$ python -q
>>> import numpy as np
>>> np.set_printoptions(precision=2, suppress=True, linewidth=160)
>>> data = np.load("m.npy")
>>> data
array([[ 0.,  2.,  3.,  0.,  1.,  1.,  0.,  0.,  3.,  3.,  3.,  0.,  0.,  1.,  0.],
       [ 1.,  1.,  2.,  2.,  1.,  3.,  0.,  1.,  3.,  1.,  0.,  1.,  2.,  3.,  3.],
       [ 2.,  1.,  2.,  1.,  0.,  2.,  2.,  1.,  3.,  1.,  0.,  3., -2.,  0., -3.],
       [ 0.,  2.,  2.,  0.,  2.,  2.,  0.,  0.,  2.,  2.,  2.,  1., -3., -2., -1.],
       [ 3.,  3.,  0.,  3.,  2.,  3.,  2.,  3.,  3.,  1.,  1.,  2., -2.,  3., -3.],
       [ 1.,  0.,  1.,  0.,  0.,  3.,  0.,  2.,  3.,  3.,  1.,  1.,  2.,  3.,  3.],
       [ 3.,  0.,  2.,  1.,  0.,  3.,  1.,  3.,  2.,  3.,  1.,  3.,  2.,  0.,  1.],
       [ 1.,  1.,  1.,  3.,  0.,  1.,  0.,  1.,  1.,  0.,  1.,  0.,  1.,  1.,  0.],
       [ 0.,  2.,  0.,  3.,  2.,  2.,  2.,  0.,  0.,  3.,  1.,  3., -1.,  0., -3.],
       [ 2.,  1.,  2.,  1.,  3.,  2.,  1.,  3.,  3.,  2.,  1.,  3.,  3., -3.,  0.],
       [ 3.,  0.,  2.,  0.,  2.,  3.,  2.,  1.,  1.,  2.,  1.,  0.,  0.,  1., -2.],
       [ 1.,  0.,  1.,  3.,  2.,  1.,  3.,  2.,  1.,  2.,  1.,  3.,  3.,  0.,  2.],
       [ 0.,  0.,  0.,  0.,  0.,  0.,  0.,  0.,  0.,  0.,  0.,  0., -1.,  3., -2.],
       [ 0.,  0.,  0.,  0.,  0.,  0.,  0.,  0.,  0.,  0.,  0.,  0.,  1., -3., -2.],
       [ 0.,  0.,  0.,  0.,  0.,  0.,  0.,  0.,  0.,  0.,  0.,  0.,  1.,  2., -2.]])
>>> rng = np.random.default_rng(343774)
>>> z = rng.permutation(15)
>>> A2 = data[:, z] * rng.choice([-1, 1], 15)
>>> A2
array([[-0., -0., -1.,  3., -0.,  1.,  0.,  3.,  0., -1., -0., -3.,  2., -3., -0.],
       [-3., -1., -1.,  3., -1.,  3.,  2.,  2.,  1., -3., -0., -1.,  1., -0., -2.],
       [ 3., -1., -0.,  3., -3.,  0., -2.,  2.,  2., -2., -2., -1.,  1., -0., -1.],
       [ 1., -0., -2.,  2., -1., -2., -3.,  2.,  0., -2., -0., -2.,  2., -2., -0.],
       [ 3., -3., -2.,  3., -2.,  3., -2.,  0.,  3., -3., -2., -1.,  3., -1., -3.],
       [-3., -2., -0.,  3., -1.,  3.,  2.,  1.,  1., -3., -0., -3.,  0., -1., -0.],
       [-1., -3., -0.,  2., -3.,  0.,  2.,  2.,  3., -3., -1., -3.,  0., -1., -1.],
       [-0., -1., -0.,  1., -0.,  1.,  1.,  1.,  1., -1., -0., -0.,  1., -1., -3.],
       [ 3., -0., -2.,  0., -3.,  0., -1.,  0.,  0., -2., -2., -3.,  2., -1., -3.],
       [-0., -3., -3.,  3., -3., -3.,  3.,  2.,  2., -2., -1., -2.,  1., -1., -1.],
       [ 2., -1., -2.,  1., -0.,  1.,  0.,  2.,  3., -3., -2., -2.,  0., -1., -0.],
       [-2., -2., -2.,  1., -3.,  0.,  3.,  1.,  1., -1., -3., -2.,  0., -1., -3.],
       [ 2., -0., -0.,  0., -0.,  3., -1.,  0.,  0., -0., -0., -0.,  0., -0., -0.],
       [ 2., -0., -0.,  0., -0., -3.,  1.,  0.,  0., -0., -0., -0.,  0., -0., -0.],
       [ 2., -0., -0.,  0., -0.,  2.,  1.,  0.,  0., -0., -0., -0.,  0., -0., -0.]])
>>> left, _, Vt = np.linalg.svd(data.T @ A2)
>>> z
array([14,  7,  4,  8, 11, 13, 12,  2,  0,  5,  6,  9,  1, 10,  3])
>>> f, g = data[6], data[8]
>>> f @ f
np.float64(61.0)
>>> p = (f @ g) / (f @ f) * f
>>> round(np.linalg.norm(f + g) ** 2 + np.linalg.norm(f - g) ** 2, 2)
np.float64(230.0)
>>> round(float((g - p) @ f), 2)
-0.0
>>> np.linalg.matrix_rank(np.outer(f, g))
np.int64(1)
>>> q, r_ = np.linalg.qr(data)
>>> round(float(np.trace(q @ q.T)), 2)
15.0
>>> A2 = np.array([[1, 1], [1, -1]])
>>> E = np.kron(A2, np.kron(A2, A2))[rng.permutation(8)][:13]
>>> E
array([[ 1,  1,  1,  1,  1,  1,  1,  1],
       [ 1,  1, -1, -1,  1,  1, -1, -1],
       [ 1, -1, -1,  1, -1,  1,  1, -1],
       [ 1,  1, -1, -1, -1, -1,  1,  1],
       [ 1,  1,  1,  1, -1, -1, -1, -1],
       [ 1, -1, -1,  1,  1, -1, -1,  1],
       [ 1, -1,  1, -1, -1,  1, -1,  1],
       [ 1, -1,  1, -1,  1, -1,  1, -1]])
>>> q, r_ = np.linalg.qr(E)
>>> np.abs(np.diag(r_))
array([2.83, 2.83, 2.83, 2.83, 2.83, 2.83, 2.83, 2.83])
>>> np.round(abs(r_[0, 0]), 2), round(np.linalg.norm(E[:, 0]), 2)
(np.float64(2.83), np.float64(2.83))
>>> q
array([[-0.35, -0.35,  0.35,  0.35,  0.35,  0.35,  0.35, -0.35],
       [-0.35, -0.35, -0.35, -0.35,  0.35,  0.35, -0.35,  0.35],
       [-0.35,  0.35, -0.35,  0.35, -0.35,  0.35,  0.35,  0.35],
       [-0.35, -0.35, -0.35, -0.35, -0.35, -0.35,  0.35, -0.35],
       [-0.35, -0.35,  0.35,  0.35, -0.35, -0.35, -0.35,  0.35],
       [-0.35,  0.35, -0.35,  0.35,  0.35, -0.35, -0.35, -0.35],
       [-0.35,  0.35,  0.35, -0.35, -0.35,  0.35, -0.35, -0.35],
       [-0.35,  0.35,  0.35, -0.35,  0.35, -0.35,  0.35,  0.35]])
>>> np.trace(q @ q.T)
np.float64(8.0)
>>> q @ r_
array([[ 1.,  1.,  1.,  1.,  1.,  1.,  1.,  1.],
       [ 1.,  1., -1., -1.,  1.,  1., -1., -1.],
       [ 1., -1., -1.,  1., -1.,  1.,  1., -1.],
       [ 1.,  1., -1., -1., -1., -1.,  1.,  1.],
       [ 1.,  1.,  1.,  1., -1., -1., -1., -1.],
       [ 1., -1., -1.,  1.,  1., -1., -1.,  1.],
       [ 1., -1.,  1., -1., -1.,  1., -1.,  1.],
       [ 1., -1.,  1., -1.,  1., -1.,  1., -1.]])
>>> A2 = np.linalg.inv(E)
>>> round(np.linalg.det(E) * np.linalg.det(A2), 2)
np.float64(1.0)
>>> np.round(np.linalg.slogdet(E)[0], 2)
np.float64(1.0)
>>> E @ A2
array([[1., 0., 0., 0., 0., 0., 0., 0.],
       [0., 1., 0., 0., 0., 0., 0., 0.],
       [0., 0., 1., 0., 0., 0., 0., 0.],
       [0., 0., 0., 1., 0., 0., 0., 0.],
       [0., 0., 0., 0., 1., 0., 0., 0.],
       [0., 0., 0., 0., 0., 1., 0., 0.],
       [0., 0., 0., 0., 0., 0., 1., 0.],
       [0., 0., 0., 0., 0., 0., 0., 1.]])
>>> (np.abs(A2) > 1e-9).astype(int)
array([[1, 1, 1, 1, 1, 1, 1, 1],
       [1, 1, 1, 1, 1, 1, 1, 1],
       [1, 1, 1, 1, 1, 1, 1, 1],
       [1, 1, 1, 1, 1, 1, 1, 1],
       [1, 1, 1, 1, 1, 1, 1, 1],
       [1, 1, 1, 1, 1, 1, 1, 1],
       [1, 1, 1, 1, 1, 1, 1, 1],
       [1, 1, 1, 1, 1, 1, 1, 1]])
>>> round(float(np.linalg.det(E)), 2)
4096.0
>>> (E + E.T) / 2
array([[ 1.,  1.,  1.,  1.,  1.,  1.,  1.,  1.],
       [ 1.,  1., -1.,  0.,  1.,  0., -1., -1.],
       [ 1., -1., -1.,  0.,  0.,  0.,  1.,  0.],
       [ 1.,  0.,  0., -1.,  0.,  0.,  0.,  0.],
       [ 1.,  1.,  0.,  0., -1.,  0., -1.,  0.],
       [ 1.,  0.,  0.,  0.,  0., -1.,  0.,  0.],
       [ 1., -1.,  1.,  0., -1.,  0., -1.,  1.],
       [ 1., -1.,  0.,  0.,  0.,  0.,  1., -1.]])
>>> np.trace(E)
np.int64(-4)
>>> z = rng.permutation(8)
>>> z
array([1, 7, 2, 6, 0, 4, 3, 5])
>>> A2 = E[z][:, z]
>>> np.sort(np.abs(np.linalg.eigvals(A2)))
array([2.83, 2.83, 2.83, 2.83, 2.83, 2.83, 2.83, 2.83])
>>> A2
array([[ 1, -1, -1, -1,  1,  1, -1,  1],
       [-1, -1,  1,  1,  1,  1, -1, -1],
       [-1, -1, -1,  1,  1, -1,  1,  1],
       [-1,  1,  1, -1,  1, -1, -1,  1],
       [ 1,  1,  1,  1,  1,  1,  1,  1],
       [ 1, -1,  1, -1,  1, -1,  1, -1],
       [ 1,  1, -1,  1,  1, -1, -1, -1],
       [-1,  1, -1, -1,  1,  1,  1, -1]])
>>> np.trace(A2)
np.int64(-4)
>>> round(np.linalg.det(A2), 2), np.round(np.linalg.det(E[z]), 2)
(np.float64(4096.0), np.float64(-4096.0))
>>> W1 = np.array([[-8, -1, 7, -1],
...     [-4, 5, -3, 4],
...     [6, -1, -8, 5],
...     [-9, 5, -6, -9],
...     [-3, 7, 9, 1],
...     [3, 2, -6, 8],
...     [-4, -7, 7, -1],
...     [-8, -5, -1, -1]])
>>> coef = np.array([2, 1, 3, 1])
>>> hid = np.maximum(E @ W1 + coef, 0)
>>> (hid > 0).mean(axis=0)
array([0.38, 0.5 , 0.75, 0.5 ])
>>> basis = np.array([[0, 2, 3], [2, 1, 3], [3, 3, 2], [2, 3, 3]])
>>> W1 @ basis
array([[ 17,   1, -16],
       [  9,   0,   9],
       [-16,   2,  14],
       [-26, -58, -51],
       [ 43,  31,  33],
       [  2,  14,  27],
       [  5,   3, -22],
       [-15, -27, -44]])
>>> (hid @ basis).round(6).argmax(axis=1)
array([2, 2, 0, 0, 2, 0, 2, 1])
>>> feats = np.array([[-1.6, 0.0, -1.7, -0.2, 0.5],
...     [-0.8, -0.2, -0.1, 0.9, 0.3],
...     [-0.3, 0.4, 0.6, 0.0, 0.2],
...     [-1.0, -0.1, -1.1, 1.0, -0.7],
...     [1.4, 0.6, -1.2, 0.4, 0.3],
...     [0.0, -0.9, 0.1, 0.7, -1.5]])
>>> feats[:, 0] *= 20
>>> feats
array([[-32. ,   0. ,  -1.7,  -0.2,   0.5],
       [-16. ,  -0.2,  -0.1,   0.9,   0.3],
       [ -6. ,   0.4,   0.6,   0. ,   0.2],
       [-20. ,  -0.1,  -1.1,   1. ,  -0.7],
       [ 28. ,   0.6,  -1.2,   0.4,   0.3],
       [  0. ,  -0.9,   0.1,   0.7,  -1.5]])
>>> left, sv, Vt = np.linalg.svd(feats)
>>> sv
array([50.01,  2.39,  2.23,  1.05,  0.52])
>>> np.argmax(sv[:-1] / (sv[1:] + 1e-6)) + 1
np.int64(1)
>>> A2 = left[:, :1] @ np.diag(sv[:1]) @ Vt[:1]
>>> round(float(np.linalg.norm(feats - A2, 2)), 2), round(sv[1], 2)
(2.39, np.float64(2.39))
